$ ipython --no-banner

In [1]: import numpy as np

In [2]: np.set_printoptions(precision=1, suppress=True, linewidth=140, sign=" ")

In [3]: rnd = lambda a: np.round(a, 1) + 0

In [4]: data = np.load("mat.npy")

In [5]: print(data)
[[-6.  5.  0.  0.]
 [ 5.  4.  5.  0.]
 [ 0.  5.  2.  5.]
 [ 0.  0.  5. -8.]]

In [6]: print(rnd(np.poly(data)))
[   1.    8. -103. -726.  809.]

In [7]: print(np.kron(np.eye(2, dtype=int), data))
[[-6.  5.  0.  0. -0.  0.  0.  0.]
 [ 5.  4.  5.  0.  0.  0.  0.  0.]
 [ 0.  5.  2.  5.  0.  0.  0.  0.]
 [ 0.  0.  5. -8.  0.  0.  0. -0.]
 [-0.  0.  0.  0. -6.  5.  0.  0.]
 [ 0.  0.  0.  0.  5.  4.  5.  0.]
 [ 0.  0.  0.  0.  0.  5.  2.  5.]
 [ 0.  0.  0. -0.  0.  0.  5. -8.]]

In [8]: evals, V = np.linalg.eigh(data)

In [9]: print((evals > 1e-8).sum(), (evals < -1e-8).sum())
2 2

In [10]: print(rnd(evals))
[-10.6  -8.1   1.    9.6]

In [11]: print(rnd(evals.sum()), np.trace(data))
-8.0 -8.0

In [12]: print(rnd(np.abs(V[:, -1])))
[ 0.2  0.7  0.6  0.2]

In [13]: print(np.unique(evals.round(6) + 0, return_counts=True)[1])
[ 1  1  1  1]

In [14]: Uu, s, VT = np.linalg.svd(data, full_matrices=False)

In [15]: print(Uu.shape, s.shape, VT.shape)
(4, 4) (4,) (4, 4)

In [16]: print((s > 1e-8).sum())
4

In [17]: print(np.allclose(Uu * s @ VT, data))
True

In [18]: print(rnd(VT @ VT.T))
[[ 1.  0.  0.  0.]
 [ 0.  1.  0.  0.]
 [ 0.  0.  1.  0.]
 [ 0.  0.  0.  1.]]

In [19]: print(rnd(np.cumsum(s ** 2) / np.sum(s ** 2)))
[ 0.4  0.8  1.   1. ]
